In [1]: import numpy as np

In [2]: np.set_printoptions(precision=3, suppress=True, linewidth=200)

In [3]: mat = np.array([[2, 0, 3], [1, 2, 0], [1, 1, 3]])

In [4]: mat[1] = mat[0]

In [5]: mat
Out[5]: 
array([[2, 0, 3],
       [2, 0, 3],
       [1, 1, 3]])

In [6]: gram = mat.T @ mat

In [7]: np.round(np.linalg.svd(mat, compute_uv=False) ** 2, 3) + 0
Out[7]: array([35.77,  1.23,  0.  ])

In [8]: np.diag(gram)
Out[8]: array([ 9,  1, 27])

In [9]: (mat @ mat.T).shape
Out[9]: (3, 3)

In [10]: gram
Out[10]: 
array([[ 9,  1, 15],
       [ 1,  1,  3],
       [15,  3, 27]])

In [11]: rk = np.linalg.matrix_rank(mat)

In [12]: rk
Out[12]: np.int64(2)

In [13]: null = np.linalg.svd(mat)[2][rk:].T

In [14]: [int(np.linalg.matrix_rank(np.delete(mat, i, axis=0))) for i in range(3)]
Out[14]: [2, 2, 1]

In [15]: np.allclose(mat @ null, 0)
Out[15]: True

In [16]: null.shape
Out[16]: (3, 1)

In [17]: [int(np.linalg.matrix_rank(mat[:i])) for i in range(1, len(mat) + 1)]
Out[17]: [1, 1, 2]

In [18]: [int(np.linalg.matrix_rank(mat[:, :j + 1])) for j in range(3)]
Out[18]: [1, 2, 2]

In [19]: np.unique(mat.round(6), axis=0).shape
Out[19]: (2, 3)

In [20]: np.round(mat @ np.linalg.pinv(mat) @ mat, 3) + 0
Out[20]: 
array([[2., 0., 3.],
       [2., 0., 3.],
       [1., 1., 3.]])

In [21]: np.abs(np.diag(np.linalg.qr(mat)[1])) > 1e-9
Out[21]: array([ True,  True, False])

In [22]: left, s, vt = np.linalg.svd(mat)

In [23]: V = vt[:(s > 1e-8).sum()]

In [24]: rng = np.random.default_rng(943370)

In [25]: x = mat[2] + 2 * mat[1] + rng.integers(2) * np.eye(3)[2]

In [26]: x
Out[26]: array([5., 1., 9.])

In [27]: np.diag(V.T @ V)
Out[27]: array([0.591, 0.591, 0.818])

In [28]: V.T @ V
Out[28]: 
array([[ 0.591, -0.409,  0.273],
       [-0.409,  0.591,  0.273],
       [ 0.273,  0.273,  0.818]])

In [29]: np.linalg.matrix_rank(np.vstack([mat, x]))
Out[29]: np.int64(2)

In [30]: np.allclose(V.T @ V @ x, x)
Out[30]: True

In [31]: A = np.load("test5.npy")

In [32]: A
Out[32]: 
array([[ 0.1, -0.7, -0.1, -0.3],
       [ 0.2,  3.3,  0. ,  0.6],
       [ 1.1,  1.7, -0.2, -1.4],
       [ 1.2,  1.8, -0.1, -0.1],
       [ 0.6,  0.6, -0.8, -1.9],
       [-0.9, -0.4,  1. ,  0.1],
       [-0.5,  0.8,  2.3,  0.3],
       [ 0.6, -0.7, -0.4, -1.3],
       [ 4. ,  4. , 11. , -5. ],
       [-1.9,  0.6,  1.9, -0.2],
       [ 1.3, -0.1,  1.7,  0.8],
       [ 0. ,  0.6, -0.9,  1.3],
       [ 0.2, -0.9,  0.8, -0.8]])

In [33]: # row 8 is much longer than the rest

In [34]: Y = np.c_[A[:, :2] @ np.array([[0, 1], [1, 1]]), np.array([2, 0, 2, 0, 1, 2, 0, 0, 2, 0, 1, 1, 1])]

In [35]: Y
Out[35]: 
array([[-0.7, -0.6,  2. ],
       [ 3.3,  3.5,  0. ],
       [ 1.7,  2.8,  2. ],
       [ 1.8,  3. ,  0. ],
       [ 0.6,  1.2,  1. ],
       [-0.4, -1.3,  2. ],
       [ 0.8,  0.3,  0. ],
       [-0.7, -0.1,  0. ],
       [ 4. ,  8. ,  2. ],
       [ 0.6, -1.3,  0. ],
       [-0.1,  1.2,  1. ],
       [ 0.6,  0.6,  1. ],
       [-0.9, -0.7,  1. ]])

In [36]: np.linalg.matrix_rank(np.c_[A, Y])
Out[36]: np.int64(5)

In [37]: np.linalg.matrix_rank(Y)
Out[37]: np.int64(3)

In [38]: cent = A[[8, 1]].astype(float)

In [39]: for _ in range(3):
    ...:     lab = np.linalg.norm(A[:, None] - cent, axis=-1).argmin(axis=1)
    ...:     cent = np.array([A[lab == j].mean(axis=0) for j in range(2)])
    ...: 

In [40]: lab
Out[40]: array([1, 1, 1, 1, 1, 1, 1, 1, 0, 1, 1, 1, 1])

In [41]: cent[1] - cent[0]
Out[41]: array([ -3.833,  -3.45 , -10.567,   4.758])

In [42]: cent
Out[42]: 
array([[ 4.   ,  4.   , 11.   , -5.   ],
       [ 0.167,  0.55 ,  0.433, -0.242]])

In [43]: np.abs(cent[1] - cent[0]).argmax()
Out[43]: np.int64(2)

In [44]: gram = np.cov(A, rowvar=False)

In [45]: np.argsort(-A.std(axis=0).round(6), kind="stable")
Out[45]: array([2, 3, 1, 0])

In [46]: gram.shape
Out[46]: (4, 4)

In [47]: np.polyfit(A[:, 2], A[:, 0], 1)
Out[47]: array([0.277, 0.116])

In [48]: np.corrcoef(A.T)
Out[48]: 
array([[ 1.   ,  0.557,  0.622, -0.704],
       [ 0.557,  1.   ,  0.549, -0.429],
       [ 0.622,  0.549,  1.   , -0.714],
       [-0.704, -0.429, -0.714,  1.   ]])

In [49]: np.argwhere(np.triu(np.abs(np.corrcoef(A.T)) > 0.8, 1))
Out[49]: array([], shape=(0, 2), dtype=int64)

In [50]: np.linalg.eigvalsh(gram)[::-1]
Out[50]: array([12.949,  1.653,  1.343,  0.559])

In [51]: round(np.corrcoef(A[:, 2], A[:, 0])[0, 1], 3)
Out[51]: np.float64(0.622)

In [52]: A.std(axis=0)
Out[52]: array([1.332, 1.469, 2.986, 1.545])

In [53]: gram
Out[53]: 
array([[ 1.921,  1.181,  2.68 , -1.569],
       [ 1.181,  2.338,  2.608, -1.055],
       [ 2.68 ,  2.608,  9.659, -3.57 ],
       [-1.569, -1.055, -3.57 ,  2.586]])

In [54]: m1 = np.loadtxt("sample7.csv", delimiter=",")

In [55]: m1
Out[55]: 
array([[ 0.,  0., -1.],
       [-1.,  0.,  0.],
       [ 0., -1.,  0.]])

In [56]: # keeps lengths

In [57]: x = np.array([1, 0, 1])

In [58]: [p for p in range(1, 25) if np.allclose(np.linalg.matrix_power(m1, p), np.eye(3))]
Out[58]: [6, 12, 18, 24]

In [59]: np.round(np.linalg.det(m1), 3)
Out[59]: np.float64(-1.0)

In [60]: np.abs(np.linalg.eigvals(m1))
Out[60]: array([1., 1., 1.])

In [61]: np.round(np.linalg.norm(x), 3), round(np.linalg.norm(m1 @ x), 3)
Out[61]: (np.float64(1.414), np.float64(1.414))

In [62]: m1.T @ (m1 @ x)
Out[62]: array([1., 0., 1.])

In [63]: E = np.loadtxt("layer8.csv", delimiter=",")

In [64]: E
Out[64]: 
array([[-0.346, -0.938],
       [-0.938,  0.346]])

In [65]: evals, V = np.linalg.eigh(E)

In [66]: x = np.array([2, 1])

In [67]: V * np.maximum(evals, 0) @ V.T
Out[67]: 
array([[ 0.327, -0.469],
       [-0.469,  0.673]])

In [68]: np.round(x @ E @ x / (x @ x), 3), round(evals[0], 3), evals[-1]
Out[68]: (np.float64(-0.958), np.float64(-1.0), np.float64(1.0))

In [69]: round(float(np.abs(E).sum(axis=1).max()), 3), np.abs(evals).max()
Out[69]: (1.284, np.float64(1.0))

In [70]: round(x @ E @ x, 3)
Out[70]: np.float64(-4.79)

In [71]: np.linalg.eigvalsh(E[1:, 1:])
Out[71]: array([0.346])

In [72]: q, V = np.linalg.qr(E[:, :1])[0], np.linalg.qr(E[:, 1:])[0]

In [73]: s = np.linalg.svd(q.T @ V, compute_uv=False)

In [74]: s.round(3) + 0
Out[74]: array([0.])

In [75]: x = np.array([-5, -3])

In [76]: rhs = E @ x

In [77]: rhs
Out[77]: array([4.544, 3.655])

In [78]: np.linalg.solve(E, rhs + E[:, 1])
Out[78]: array([-5., -2.])

In [79]: Y = np.array([[2, 2, 2], [0, 0, 1], [0, 0, 0]])

In [80]: data = Y - Y.T

In [81]: data
Out[81]: 
array([[ 0,  2,  2],
       [-2,  0,  1],
       [-2, -1,  0]])

In [82]: lab = rng.permutation(3)

In [83]: lab
Out[83]: array([0, 1, 2])

In [84]: Y = data[lab][:, lab]

In [85]: np.diag(Y)
Out[85]: array([0, 0, 0])

In [86]: np.round(np.sort(np.abs(np.linalg.eigvals(Y))), 3) + 0
Out[86]: array([0., 3., 3.])

In [87]: np.trace(Y)
Out[87]: np.int64(0)

In [88]: left, s, vt = np.linalg.svd(data)

In [89]: V = vt[:(s > 1e-8).sum()]

In [90]: x = data[2] + 4 * data[1] + rng.integers(2) * np.eye(3)[1]

In [91]: x
Out[91]: array([-10.,   0.,   4.])

In [92]: V.T @ V
Out[92]: 
array([[ 0.889,  0.222, -0.222],
       [ 0.222,  0.556,  0.444],
       [-0.222,  0.444,  0.556]])

In [93]: left, s, vt = np.linalg.svd(data)

In [94]: s.round(3) + 0
Out[94]: array([3., 3., 0.])

In [95]: np.argmax(s[:-1] / (s[1:] + 1e-6)) + 1
Out[95]: np.int64(2)

In [96]: Y = left[:, :2] @ np.diag(s[:2]) @ vt[:2]

In [97]: Y.round(3) + 0
Out[97]: 
array([[ 0.,  2.,  2.],
       [-2.,  0.,  1.],
       [-2., -1.,  0.]])

In [98]: np.linalg.matrix_rank(data, rtol=0.05)
Out[98]: np.int64(2)

In [99]: np.linalg.matrix_rank(Y)
Out[99]: np.int64(2)

In [100]: np.round(np.linalg.norm(data - Y) / np.linalg.norm(data), 3)
Out[100]: np.float64(0.0)

In [101]: np.round(np.linalg.norm(data - Y, 2), 3), round(float(s[2]), 3)
Out[101]: (np.float64(0.0), 0.0)

In [102]: th = np.radians(60)

In [103]: Rm = np.eye(3)

In [104]: Rm[2, 2] = Rm[0, 0] = np.cos(th)

In [105]: Rm[2, 0], Rm[0, 2] = -np.sin(th), np.sin(th)

In [106]: Rm
Out[106]: 
array([[ 0.5  ,  0.   ,  0.866],
       [ 0.   ,  1.   ,  0.   ],
       [-0.866,  0.   ,  0.5  ]])

In [107]: Y = data @ Rm.T

In [108]: np.allclose(data @ data.T, Y @ Y.T)
Out[108]: True

In [109]: np.abs(Y - data).max(axis=0)
Out[109]: array([1.866, 0.   , 1.732])

In [110]: round(np.linalg.det(Rm), 3), np.trace(Rm)
Out[110]: (np.float64(1.0), np.float64(2.0))

In [111]: np.round(np.linalg.svd(data, compute_uv=False), 3) + 0, np.round(np.linalg.svd(Y, compute_uv=False), 3) + 0
Out[111]: (array([3., 3., 0.]), array([3., 3., 0.]))

In [112]: u = np.array([-1, -1, 1, 1])

In [113]: F = u[np.abs(np.subtract.outer(np.arange(4), np.arange(4)))]

In [114]: F
Out[114]: 
array([[-1, -1,  1,  1],
       [-1, -1, -1,  1],
       [ 1, -1, -1, -1],
       [ 1,  1, -1, -1]])

In [115]: round(float(np.linalg.det(F[::-1])), 3)
Out[115]: 0.0

In [116]: np.kron(np.eye(2, dtype=int), F)
Out[116]: 
array([[-1, -1,  1,  1,  0,  0,  0,  0],
       [-1, -1, -1,  1,  0,  0,  0,  0],
       [ 1, -1, -1, -1,  0,  0,  0,  0],
       [ 1,  1, -1, -1,  0,  0,  0,  0],
       [ 0,  0,  0,  0, -1, -1,  1,  1],
       [ 0,  0,  0,  0, -1, -1, -1,  1],
       [ 0,  0,  0,  0,  1, -1, -1, -1],
       [ 0,  0,  0,  0,  1,  1, -1, -1]])

In [117]: F @ np.linalg.pinv(F) @ F
Out[117]: 
array([[-1., -1.,  1.,  1.],
       [-1., -1., -1.,  1.],
       [ 1., -1., -1., -1.],
       [ 1.,  1., -1., -1.]])

In [118]: np.allclose(F[:-1].T @ np.linalg.lstsq(F[:-1].T, F[-1])[0], F[-1])
Out[118]: True
